$ ipython --no-banner

In [1]: import numpy as np

In [2]: from numpy import linalg as LA

In [3]: np.set_printoptions(precision=3, suppress=True, linewidth=120)

In [4]: def rd(a):
   ...:     return np.round(a, 3) + 0
   ...: 

In [5]: K = np.load("m.npy")

In [6]: K
Out[6]: 
array([[ 0,  1,  2,  0],
       [-1,  0,  2,  1],
       [-2, -2,  0,  3],
       [ 0, -1, -3,  0]])

In [7]: other = np.array([[3, 1], [2, 3], [1, 0], [1, 1]])

In [8]: np.einsum("ij->j", K)
Out[8]: array([-3, -2,  1,  4])

In [9]: LA.matrix_rank(K @ other)
Out[9]: np.int64(2)

In [10]: LA.matrix_rank(np.vstack([K, other.T]))
Out[10]: np.int64(4)

In [11]: np.einsum("ik,kj->ij", K, other)
Out[11]: 
array([[ 4,  3],
       [ 0,  0],
       [-7, -5],
       [-5, -3]])

In [12]: K @ other
Out[12]: 
array([[ 4,  3],
       [ 0,  0],
       [-7, -5],
       [-5, -3]])

In [13]: np.einsum("ij,ij->i", K, K)
Out[13]: array([ 5,  6, 17, 10])

In [14]: E = np.loadtxt("test10.csv", delimiter=",")

In [15]: rd(E)
Out[15]: 
array([[0.111, 0.222, 0.111, 0.222, 0.111, 0.222],
       [0.   , 0.333, 0.333, 0.333, 0.   , 0.   ],
       [0.222, 0.111, 0.333, 0.222, 0.111, 0.   ],
       [0.091, 0.182, 0.182, 0.182, 0.182, 0.182],
       [0.   , 0.143, 0.286, 0.143, 0.429, 0.   ],
       [0.111, 0.   , 0.222, 0.111, 0.222, 0.333]])

In [16]: f = np.array([-7, -8, -2, -7, 7, 5])

In [17]: other = E + np.outer(f, np.eye(6)[1])

In [18]: rd(other)
Out[18]: 
array([[ 0.111, -6.778,  0.111,  0.222,  0.111,  0.222],
       [ 0.   , -7.667,  0.333,  0.333,  0.   ,  0.   ],
       [ 0.222, -1.889,  0.333,  0.222,  0.111,  0.   ],
       [ 0.091, -6.818,  0.182,  0.182,  0.182,  0.182],
       [ 0.   ,  7.143,  0.286,  0.143,  0.429,  0.   ],
       [ 0.111,  5.   ,  0.222,  0.111,  0.222,  0.333]])

In [19]: LA.matrix_rank(LA.inv(other) - LA.inv(E), tol=1e-8)
Out[19]: np.int64(1)

In [20]: LA.matrix_rank(other - E)
Out[20]: np.int64(1)

In [21]: x0 = np.array([2, 0, 1, 2, -3, 2])

In [22]: rd((other * x0).sum(axis=1))
Out[22]: array([ 0.889,  1.   ,  0.889,  0.545, -0.714,  0.667])

In [23]: rd(other @ (2 * x0))
Out[23]: array([ 1.778,  2.   ,  1.778,  1.091, -1.429,  1.333])

In [24]: rd(np.einsum("ij,j->i", other, x0))
Out[24]: array([ 0.889,  1.   ,  0.889,  0.545, -0.714,  0.667])

In [25]: rd(other @ np.eye(6)[3])
Out[25]: array([0.222, 0.333, 0.222, 0.182, 0.143, 0.111])

In [26]: (other @ x0).argmax()
Out[26]: np.int64(1)

In [27]: F = np.load("data.npy")

In [28]: F
Out[28]: 
array([[ 5,  1,  1,  0],
       [ 5,  1,  3,  0],
       [ 5,  1,  3,  2],
       [ 5,  1,  2,  0],
       [10,  2,  3,  3]])

In [29]: f = np.array([-2, 2])

In [30]: np.convolve(F[4], f)
Out[30]: array([-20,  16,  -2,   0,   6])

In [31]: other = K / LA.norm(K, axis=1, keepdims=True)

In [32]: G = other @ other.T

In [33]: (G - 2 * np.eye(4)).round(6).argmax(axis=1)
Out[33]: array([1, 0, 1, 2])

In [34]: (np.abs(G) > 0.9).astype(int)
Out[34]: 
array([[1, 0, 0, 1],
       [0, 1, 0, 0],
       [0, 0, 1, 0],
       [1, 0, 0, 1]])

In [35]: rd(np.degrees(np.arccos(np.clip(G[0, 3], -1, 1))))
Out[35]: np.float64(171.87)

In [36]: W0 = np.loadtxt("a.csv", delimiter=",")

In [37]: W0
Out[37]: 
array([[1., 0.],
       [0., 1.]])

In [38]: (W0 != 0).astype(int)
Out[38]: 
array([[1, 0],
       [0, 1]])

In [39]: rd(np.sort(LA.eigvals(W0).real))
Out[39]: array([1., 1.])

In [40]: Q = W0.astype(float).copy()

In [41]: for j in range(2):
    ...:     Q[:, j] -= Q[:, :j] @ (Q[:, :j].T @ Q[:, j])
    ...:     Q[:, j] /= LA.norm(Q[:, j])
    ...: 

In [42]: Q.T @ Q
Out[42]: 
array([[1., 0.],
       [0., 1.]])

In [43]: x0 = np.array([0, -1])

In [44]: rd(np.abs(LA.eigvals(W0)))
Out[44]: array([1., 1.])

In [45]: rd(LA.det(W0))
Out[45]: np.float64(1.0)

In [46]: W0.T @ (W0 @ x0)
Out[46]: array([ 0., -1.])

In [47]: rd(np.sort(np.abs(np.degrees(np.angle(LA.eigvals(W0))))))
Out[47]: array([0., 0.])

In [48]: ang = np.deg2rad(72)

In [49]: m1 = np.eye(6)

In [50]: m1[np.ix_([1, 4], [1, 4])] = [[np.cos(ang), -np.sin(ang)], [np.sin(ang), np.cos(ang)]]

In [51]: rd(m1)
Out[51]: 
array([[ 1.   ,  0.   ,  0.   ,  0.   ,  0.   ,  0.   ],
       [ 0.   ,  0.309,  0.   ,  0.   , -0.951,  0.   ],
       [ 0.   ,  0.   ,  1.   ,  0.   ,  0.   ,  0.   ],
       [ 0.   ,  0.   ,  0.   ,  1.   ,  0.   ,  0.   ],
       [ 0.   ,  0.951,  0.   ,  0.   ,  0.309,  0.   ],
       [ 0.   ,  0.   ,  0.   ,  0.   ,  0.   ,  1.   ]])

In [52]: rd(LA.norm(m1, axis=0))
Out[52]: array([1., 1., 1., 1., 1., 1.])

In [53]: rd(LA.svd(m1, compute_uv=False))
Out[53]: array([1., 1., 1., 1., 1., 1.])

In [54]: rd(m1.T @ m1)
Out[54]: 
array([[1., 0., 0., 0., 0., 0.],
       [0., 1., 0., 0., 0., 0.],
       [0., 0., 1., 0., 0., 0.],
       [0., 0., 0., 1., 0., 0.],
       [0., 0., 0., 0., 1., 0.],
       [0., 0., 0., 0., 0., 1.]])

In [55]: rd(m1 @ m1.T)
Out[55]: 
array([[1., 0., 0., 0., 0., 0.],
       [0., 1., 0., 0., 0., 0.],
       [0., 0., 1., 0., 0., 0.],
       [0., 0., 0., 1., 0., 0.],
       [0., 0., 0., 0., 1., 0.],
       [0., 0., 0., 0., 0., 1.]])

In [56]: f, v = m1[1], m1[2]

In [57]: f @ v
Out[57]: np.float64(0.0)

In [58]: p = (f @ v) / (f @ f) * f

In [59]: LA.matrix_rank(np.outer(f, v))
Out[59]: np.int64(1)

In [60]: (v - p) @ f
Out[60]: np.float64(0.0)

In [61]: Q, R = LA.qr(m1)

In [62]: np.trace(Q @ Q.T)
Out[62]: np.float64(6.0)

In [63]: rd(Q)
Out[63]: 
array([[ 1.   ,  0.   ,  0.   ,  0.   ,  0.   ,  0.   ],
       [ 0.   , -0.309,  0.   ,  0.   , -0.951,  0.   ],
       [ 0.   ,  0.   ,  1.   ,  0.   ,  0.   ,  0.   ],
       [ 0.   ,  0.   ,  0.   ,  1.   ,  0.   ,  0.   ],
       [ 0.   , -0.951,  0.   ,  0.   ,  0.309,  0.   ],
       [ 0.   ,  0.   ,  0.   ,  0.   ,  0.   ,  1.   ]])

In [64]: np.allclose(R.T @ R, m1.T @ m1)
Out[64]: True

In [65]: rd(Q.T @ Q)
Out[65]: 
array([[1., 0., 0., 0., 0., 0.],
       [0., 1., 0., 0., 0., 0.],
       [0., 0., 1., 0., 0., 0.],
       [0., 0., 0., 1., 0., 0.],
       [0., 0., 0., 0., 1., 0.],
       [0., 0., 0., 0., 0., 1.]])

In [66]: rd(np.abs(np.diag(R)))
Out[66]: array([1., 1., 1., 1., 1., 1.])

In [67]: rd(Q @ R)
Out[67]: 
array([[ 1.   ,  0.   ,  0.   ,  0.   ,  0.   ,  0.   ],
       [ 0.   ,  0.309,  0.   ,  0.   , -0.951,  0.   ],
       [ 0.   ,  0.   ,  1.   ,  0.   ,  0.   ,  0.   ],
       [ 0.   ,  0.   ,  0.   ,  1.   ,  0.   ,  0.   ],
       [ 0.   ,  0.951,  0.   ,  0.   ,  0.309,  0.   ],
       [ 0.   ,  0.   ,  0.   ,  0.   ,  0.   ,  1.   ]])

In [68]: Q.shape, R.shape
Out[68]: ((6, 6), (6, 6))

In [69]: rd(R)
Out[69]: 
array([[ 1.,  0.,  0.,  0.,  0.,  0.],
       [ 0., -1.,  0.,  0.,  0.,  0.],
       [ 0.,  0.,  1.,  0.,  0.,  0.],
       [ 0.,  0.,  0.,  1.,  0.,  0.],
       [ 0.,  0.,  0.,  0.,  1.,  0.],
       [ 0.,  0.,  0.,  0.,  0.,  1.]])

In [70]: U, s, Vh = LA.svd(F)

In [71]: evecs = Vh[:(s > 1e-8).sum()]

In [72]: rng = np.random.default_rng(381)

In [73]: x0 = F[4] + -2 * F[0] + rng.integers(2) * np.eye(4)[3]

In [74]: x0
Out[74]: array([0., 0., 1., 4.])

In [75]: LA.matrix_rank(np.vstack([F, x0]))
Out[75]: np.int64(3)

In [76]: rd(evecs.T @ evecs)
Out[76]: 
array([[0.962, 0.192, 0.   , 0.   ],
       [0.192, 0.038, 0.   , 0.   ],
       [0.   , 0.   , 1.   , 0.   ],
       [0.   , 0.   , 0.   , 1.   ]])

In [77]: rd(LA.norm(x0 - evecs.T @ evecs @ x0))
Out[77]: np.float64(0.0)
